$ python -q
>>> import numpy as np
>>> from numpy import linalg as LA
>>> np.set_printoptions(precision=3, suppress=True, linewidth=160, legacy="1.25")
>>> E = np.loadtxt("data.csv", delimiter=",")
>>> print(E)
[[-0.594 -0.271  0.156 -0.487  0.623]
 [ 0.246 -1.333 -0.923  0.157  1.06 ]
 [ 1.743 -0.072  1.486 -0.413  0.549]
 [-0.391 -0.504  1.15   0.935 -0.858]
 [ 1.348  0.567 -0.496 -0.357  1.106]
 [-0.855  0.982  0.379 -0.819  0.944]
 [-0.312  0.493  0.456  1.89   1.28 ]
 [ 0.013 -1.356  0.414 -1.362  0.343]]
>>> rng = np.random.default_rng(5363)
>>> z = rng.permutation(5)
>>> Y = E[:, z] * rng.choice([-1, 1], 5)
>>> print(Y)
[[ 0.271 -0.594  0.487  0.623 -0.156]
 [ 1.333  0.246 -0.157  1.06   0.923]
 [ 0.072  1.743  0.413  0.549 -1.486]
 [ 0.504 -0.391 -0.935 -0.858 -1.15 ]
 [-0.567  1.348  0.357  1.106  0.496]
 [-0.982 -0.855  0.819  0.944 -0.379]
 [-0.493 -0.312 -1.89   1.28  -0.456]
 [ 1.356  0.013  1.362  0.343 -0.414]]
>>> U, _, vt = LA.svd(E.T @ Y)
>>> print(np.round(LA.lstsq(E, Y)[0], 3) + 0)
[[ 0.  1.  0.  0.  0.]
 [-1.  0.  0.  0.  0.]
 [ 0.  0.  0.  0. -1.]
 [ 0.  0. -1.  0.  0.]
 [ 0.  0.  0.  1.  0.]]
>>> x0 = np.array([-1, 1, -1, 2, -3])
>>> print(E @ x0)
[-2.676 -3.523 -5.773  3.182 -4.317 -3.015  0.287 -5.536]
>>> print(E @ (2 * x0))
[ -5.352  -7.045 -11.546   6.364  -8.633  -6.029   0.575 -11.071]
>>> Y = np.c_[E[:, :1] @ np.array([[-2]]), np.array([-1, 4, -2, 2, 2, -2, -3, -1])]
>>> print(Y)
[[ 1.187 -1.   ]
 [-0.492  4.   ]
 [-3.487 -2.   ]
 [ 0.781  2.   ]
 [-2.697  2.   ]
 [ 1.71  -2.   ]
 [ 0.623 -3.   ]
 [-0.026 -1.   ]]
>>> print(np.round(LA.norm(Y - E @ LA.lstsq(E, Y)[0], axis=0), 3) + 0)
[0.    4.123]
>>> x0 = np.array([-3, -1])
>>> h = np.maximum(Y @ x0, 0)
>>> print(np.tanh(Y @ x0))
[-0.988 -0.987  1.    -1.     1.    -0.996  0.811  0.792]
>>> print(Y * (h > 1e-9)[:, None])
[[ 0.    -0.   ]
 [-0.     0.   ]
 [-3.487 -2.   ]
 [ 0.     0.   ]
 [-2.697  2.   ]
 [ 0.    -0.   ]
 [ 0.623 -3.   ]
 [-0.026 -1.   ]]
>>> print(np.maximum(Y @ (3 * x0), 0))
[ 0.     0.    37.379  0.    18.27   0.     3.389  3.231]
